$ python -q
>>> import numpy as np
>>> np.set_printoptions(precision=4, suppress=True, linewidth=200)
>>> rd = lambda a: np.round(a, 4) + 0
>>> q, _ = np.linalg.qr(np.array([[-0.2, -0.7, 1.4], [0.0, 0.0, -0.6], [-1.4, 1.0, -0.3]]))
>>> X = q[:, :3]
>>> rd(X)
array([[-0.1414,  0.9899,  0.    ],
       [ 0.    ,  0.    , -1.    ],
       [-0.9899, -0.1414,  0.    ]])
>>> # orthonormal columns
>>> hat = np.triu(np.array([[0, -1, -1], [0, 1, 0], [-1, 2, 0]]), 1) + np.eye(3)
>>> M2 = hat @ X @ np.linalg.inv(hat)
>>> rd(M2)
array([[ 0.8485,  1.9799,  1.8485],
       [ 0.    ,  0.    , -1.    ],
       [-0.9899, -1.1314, -0.9899]])
>>> np.linalg.matrix_rank(M2)
np.int64(3)
>>> rd(np.trace(M2)), rd(np.trace(X))
(np.float64(-0.1414), np.float64(-0.1414))
>>> u, g = M2[0], M2[1]
>>> rd(u @ g)
np.float64(-1.8485)
>>> rd(u @ u)
np.float64(8.0571)
>>> p = (u @ g) / (u @ u) * u
>>> rd(np.outer(u, g))
array([[ 0.    ,  0.    , -0.8485],
       [ 0.    ,  0.    , -1.9799],
       [ 0.    ,  0.    , -1.8485]])
>>> rd(p)
array([-0.1947, -0.4542, -0.4241])
>>> rng = np.random.default_rng(98861)
>>> M2 = X + rng.integers(-2, 3, (3, 1)) @ rng.integers(-2, 3, (1, 3))
>>> rd(M2)
array([[ 3.8586, -1.0101, -4.    ],
       [ 4.    , -2.    , -5.    ],
       [ 1.0101, -1.1414, -2.    ]])
>>> np.linalg.matrix_rank(M2 - X, tol=1e-8)
np.int64(1)
>>> rd(np.linalg.svd(M2 - X, compute_uv=False))
array([9., 0., 0.])
>>> W0 = np.load("a.npy")
>>> W0
array([[ 4,  2,  1, -4,  3],
       [-1, -2,  4, -1, -3],
       [ 2,  2, -5,  3,  3],
       [ 3, -3,  4,  3,  1],
       [-4,  5, -3,  3, -5]])
>>> def softmax(z):
...     e = np.exp(z - z.max(axis=-1, keepdims=True))
...     return e / e.sum(axis=-1, keepdims=True)
... 
>>> softmax(W0).sum(axis=1)
array([1., 1., 1., 1., 1.])
>>> rd(softmax(10 * W0[2]))
array([0. , 0. , 0. , 0.5, 0.5])
>>> S = W0 @ W0.T / np.sqrt(5)
>>> rd(softmax(S)[2] @ W0)
array([ 2.,  2., -5.,  3.,  3.])
>>> softmax(S).round(6).argmax(axis=1)
array([0, 1, 2, 3, 4])
>>> rd(softmax(S + np.triu(np.full(S.shape, -np.inf), 1)))
array([[1., 0., 0., 0., 0.],
       [0., 1., 0., 0., 0.],
       [0., 0., 1., 0., 0.],
       [0., 0., 0., 1., 0.],
       [0., 0., 0., 0., 1.]])
>>> rd(softmax(S))
array([[1.    , 0.    , 0.    , 0.    , 0.    ],
       [0.    , 0.9997, 0.    , 0.0003, 0.    ],
       [0.    , 0.    , 1.    , 0.    , 0.    ],
       [0.    , 0.    , 0.    , 1.    , 0.    ],
       [0.    , 0.    , 0.    , 0.    , 1.    ]])
